>>> import numpy as np
>>> from numpy import linalg as LA
>>> np.set_printoptions(precision=3, suppress=True, linewidth=200)
>>> rng = np.random.default_rng(48742)
>>> E = rng.normal(size=(23, 4))
>>> E = 10 * E / LA.norm(E, axis=1, keepdims=True)
>>> print(E)
[[-8.604  2.805 -2.296  3.583]
 [ 9.298 -3.361 -1.482  0.246]
 [-9.056  1.185  3.232  2.48 ]
 [-1.556  5.672 -4.324  6.835]
 [-7.379 -5.528  3.823 -0.61 ]
 [ 0.607  5.654 -8.208  0.544]
 [-0.105 -0.524  6.097 -7.908]
 [ 6.82   4.97   4.618 -2.733]
 [ 3.83   3.393 -2.303 -8.277]
 [-3.995 -8.107  1.044 -4.151]
 [ 0.282  6.15  -0.862  7.833]
 [-3.22  -9.158 -2.037 -1.272]
 [-7.709  2.606 -5.749 -0.858]
 [-2.127  1.46  -9.531 -1.586]
 [-1.312 -9.83   0.88  -0.938]
 [ 8.086 -3.033  5.021 -0.449]
 [ 3.585 -1.685 -8.474 -3.537]
 [-5.693  0.482 -7.08  -4.15 ]
 [-6.681 -3.409  1.029  6.534]
 [-5.371 -8.184  1.137 -1.695]
 [ 1.595  5.548  3.372 -7.437]
 [-8.959  2.953  2.984  1.455]
 [-6.643 -4.336 -1.101  5.988]]
>>> Ac = (E - E.mean(axis=0)) / E.std(axis=0)
>>> print(np.argwhere(np.abs(Ac) > 2))
[[1 0]]
>>> c = LA.lstsq(np.delete(Ac, 1, axis=1), Ac[:, 1])[0]
>>> print(c)
[ 0.19  -0.202  0.133]
>>> print(E.reshape(-1, 2))
[[-8.604  2.805]
 [-2.296  3.583]
 [ 9.298 -3.361]
 [-1.482  0.246]
 [-9.056  1.185]
 [ 3.232  2.48 ]
 [-1.556  5.672]
 [-4.324  6.835]
 [-7.379 -5.528]
 [ 3.823 -0.61 ]
 [ 0.607  5.654]
 [-8.208  0.544]
 [-0.105 -0.524]
 [ 6.097 -7.908]
 [ 6.82   4.97 ]
 [ 4.618 -2.733]
 [ 3.83   3.393]
 [-2.303 -8.277]
 [-3.995 -8.107]
 [ 1.044 -4.151]
 [ 0.282  6.15 ]
 [-0.862  7.833]
 [-3.22  -9.158]
 [-2.037 -1.272]
 [-7.709  2.606]
 [-5.749 -0.858]
 [-2.127  1.46 ]
 [-9.531 -1.586]
 [-1.312 -9.83 ]
 [ 0.88  -0.938]
 [ 8.086 -3.033]
 [ 5.021 -0.449]
 [ 3.585 -1.685]
 [-8.474 -3.537]
 [-5.693  0.482]
 [-7.08  -4.15 ]
 [-6.681 -3.409]
 [ 1.029  6.534]
 [-5.371 -8.184]
 [ 1.137 -1.695]
 [ 1.595  5.548]
 [ 3.372 -7.437]
 [-8.959  2.953]
 [ 2.984  1.455]
 [-6.643 -4.336]
 [-1.101  5.988]]
>>> t3 = E.reshape(23, 2, -1)
>>> print(np.einsum("ihd,jhd->hij", t3, t3).shape)
(2, 23, 23)
>>> feats = np.array([[0, 3, 0, 1],
...     [6, 14, 1, 0],
...     [10, 20, 0, 0],
...     [0, 2, 0, 6],
...     [0, 2, 0, 3],
...     [0, 20, 0, 0],
...     [1, 14, 0, 0],
...     [3, 17, 0, 0],
...     [6, 9, 6, 4],
...     [0, 10, 0, 0],
...     [1, 14, 0, 0],
...     [3, 12, 0, 0],
...     [2, 8, 3, 3],
...     [7, 18, 0, 0],
...     [12, 28, 0, 0],
...     [4, 11, 2, 0]])
>>> # row 10 repeats row 6
>>> Ac = feats - feats.mean(axis=0)
>>> vecs = LA.svd(Ac)[2][:1]
>>> other = Ac - Ac @ vecs.T @ vecs
>>> print((Ac @ vecs.T).std(axis=0))
[7.511]
>>> print(LA.norm(other, axis=1).round(6).argmax())
8
>>> print(round(LA.norm(other) / LA.norm(Ac), 3))
0.397
>>> Ac = (feats - feats.mean(axis=0)) / feats.std(axis=0)
>>> print(np.argwhere(np.abs(Ac) > 2))
[[ 3  3]
 [ 8  2]
 [14  0]
 [14  1]]
>>> print(Ac.std(axis=0))
[1. 1. 1. 1.]
>>> c = LA.lstsq(np.delete(Ac, 1, axis=1), Ac[:, 1])[0]
>>> print(c)
[ 0.584 -0.101 -0.466]
>>> print(np.abs(c).argmax())
0
>>> hat = feats @ LA.solve(feats.T @ feats, feats.T)
>>> print(np.trace(hat))
4.0
>>> print(np.allclose(hat @ hat, hat))
True
>>> print(hat @ feats[:, 1])
[ 3. 14. 20.  2.  2. 20. 14. 17.  9. 10. 14. 12.  8. 18. 28. 11.]
>>> Ac = feats - feats.mean(axis=0)
>>> left, sv, Vh = LA.svd(Ac, full_matrices=False)
>>> print((np.sign(left[:, 0]) == np.sign(left[0, 0])).astype(int))
[1 0 0 1 1 0 0 0 1 1 0 1 1 0 0 1]
>>> print(np.searchsorted(np.cumsum(sv ** 2) / (sv ** 2).sum(), 0.9) + 1)
2
>>> print(np.abs(Vh[-1]))
[0.038 0.139 0.522 0.841]
